$ python3 -q
>>> import numpy as np
>>> np.set_printoptions(suppress=True, linewidth=160)
>>> rd = lambda a: np.round(a, 4) + 0
>>> F = np.loadtxt("mat.csv", delimiter=",")
>>> F
array([[9., 2., 7., 0.],
       [0., 9., 2., 7.],
       [7., 0., 9., 2.],
       [2., 7., 0., 9.]])
>>> W = np.array([[0, 1], [0, 0], [1, 2], [2, 0]])
>>> beta = np.array([-4, 9])
>>> H = np.maximum(F @ W + beta, 0)
>>> (H > 0).astype(int)
array([[1, 1],
       [1, 1],
       [1, 1],
       [1, 1]])
>>> H
array([[ 3., 32.],
       [12., 13.],
       [ 9., 34.],
       [14., 11.]])
>>> np.linalg.matrix_rank(H)
np.int64(2)
>>> C = np.array([[-1, -2, 0], [-1, 0, -2]])
>>> (H @ C).round(6).argmax(axis=1)
array([1, 1, 1, 2])
>>> W @ C
array([[-1,  0, -2],
       [ 0,  0,  0],
       [-3, -2, -4],
       [-2, -4,  0]])
>>> F @ F
array([[130.,  36., 130.,  28.],
       [ 28., 130.,  36., 130.],
       [130.,  28., 130.,  36.],
       [ 36., 130.,  28., 130.]])
>>> rd(np.linalg.norm(F, 2))
np.float64(18.0)
>>> F[3] @ F[0]
np.float64(32.0)
>>> rd(np.linalg.norm(F, 1)), rd(np.linalg.norm(F, np.inf))
(np.float64(18.0), np.float64(18.0))
>>> np.allclose(F @ F.T, F.T @ F)
True
>>> proj = np.triu(np.array([[2, 3, -1, -1], [5, -5, 1, 3], [-1, 3, 0, -3], [0, 3, -1, -2]]), 1) + np.eye(4)
>>> out = proj @ F @ np.linalg.inv(proj)
>>> rd(np.poly(out))
array([    1.,   -36.,   388., -1264.,  2016.])
>>> m1 = np.load("m.npy")
>>> rd(m1)
array([[-1.1764, -2.7596,  0.0207],
       [ 2.6153,  0.4155, -1.4098],
       [-2.4609, -1.3107,  1.1072],
       [ 2.615 ,  0.4293, -1.4063],
       [-2.4404,  0.7339,  1.5829],
       [-0.213 ,  2.8808,  0.8098],
       [-2.1953,  1.3015,  1.5769],
       [ 1.3695, -2.3081, -1.3405],
       [ 2.5428, -0.3551, -1.5517],
       [-1.5619,  2.1377,  1.4109],
       [-2.2055, -1.8568,  0.8296],
       [ 1.8557,  2.2985, -0.5225],
       [-2.0029, -2.1382,  0.6456],
       [-1.4493,  2.2408,  1.3705],
       [-2.6162, -0.3448,  1.4271],
       [-2.3444,  0.9901,  1.5886],
       [-2.3254,  1.0344,  1.5882]])
>>> out = m1 / np.linalg.norm(m1, axis=1, keepdims=True)
>>> cov = out @ out.T
>>> np.argwhere(np.triu(np.abs(cov) > 0.95, 1))
array([[ 1,  3],
       [ 1,  8],
       [ 1, 14],
       [ 2,  3],
       [ 2, 10],
       [ 3,  8],
       [ 3, 14],
       [ 4,  6],
       [ 4,  8],
       [ 4, 15],
       [ 4, 16],
       [ 6, 15],
       [ 6, 16],
       [ 7,  9],
       [ 7, 13],
       [ 8, 14],
       [ 8, 15],
       [ 8, 16],
       [ 9, 13],
       [10, 11],
       [10, 12],
       [11, 12],
       [15, 16]])
>>> (cov - 2 * np.eye(17)).round(6).argmax(axis=1)
array([12,  3, 10,  1, 15, 13, 16,  8,  1, 13, 12,  3, 10,  9,  2, 16, 15])
>>> Xs = m1 - m1.mean(axis=0)
>>> left, sig, VT = np.linalg.svd(Xs, full_matrices=False)
>>> rd(VT[0] * np.sign(VT[0, np.abs(VT[0]).argmax()]))
array([ 0.8616, -0.0381, -0.5062])
>>> print(rd(sig ** 2 / (sig ** 2).sum()))
[0.6285 0.3715 0.    ]
>>> print((np.sign(left[:, 0]) == np.sign(left[0, 0])).astype(int))
[1 0 1 0 1 0 1 0 0 1 1 0 1 1 1 1 1]
>>> np.abs(VT[0]).argmax()
np.int64(0)
>>> rd(sig)
array([9.3919, 7.2211, 0.    ])
>>> np.searchsorted(np.cumsum(sig ** 2) / (sig ** 2).sum(), 0.9) + 1
np.int64(2)
>>> rd(Xs.mean(axis=0))
array([0., 0., 0.])
>>> np.linalg.lstsq(m1[:-1].T, m1[-1])[2]
np.int32(2)
>>> rd(np.trace(np.linalg.pinv(m1) @ m1))
np.float64(2.0)
>>> np.abs(np.diag(np.linalg.qr(m1)[1])) > 1e-9
array([ True,  True, False])
>>> Xs = m1 - m1.mean(axis=0)
>>> evecs = np.linalg.svd(Xs)[2][:2]
>>> out = Xs - Xs @ evecs.T @ evecs
>>> rd(out.std(axis=0))
array([0., 0., 0.])
>>> print(rd(np.cov(Xs @ evecs.T, rowvar=False)))
[[5.5129 0.    ]
 [0.     3.259 ]]
>>> labels = m1[:, 1] > np.median(m1[:, 1])
>>> r0 = m1[labels].mean(axis=0) - m1[~labels].mean(axis=0)
>>> rd(r0)
array([-1.1877,  2.8387,  1.3621])
>>> ((m1 - m1.mean(axis=0)) @ r0 > 0).astype(int)
array([0, 0, 0, 0, 1, 1, 1, 0, 0, 1, 0, 1, 0, 1, 1, 1, 1])
>>> rd((((m1 - m1.mean(axis=0)) @ r0 > 0) == labels).mean())
np.float64(0.9412)
>>> np.argsort(-np.abs(r0).round(6), kind="stable")
array([1, 2, 0])
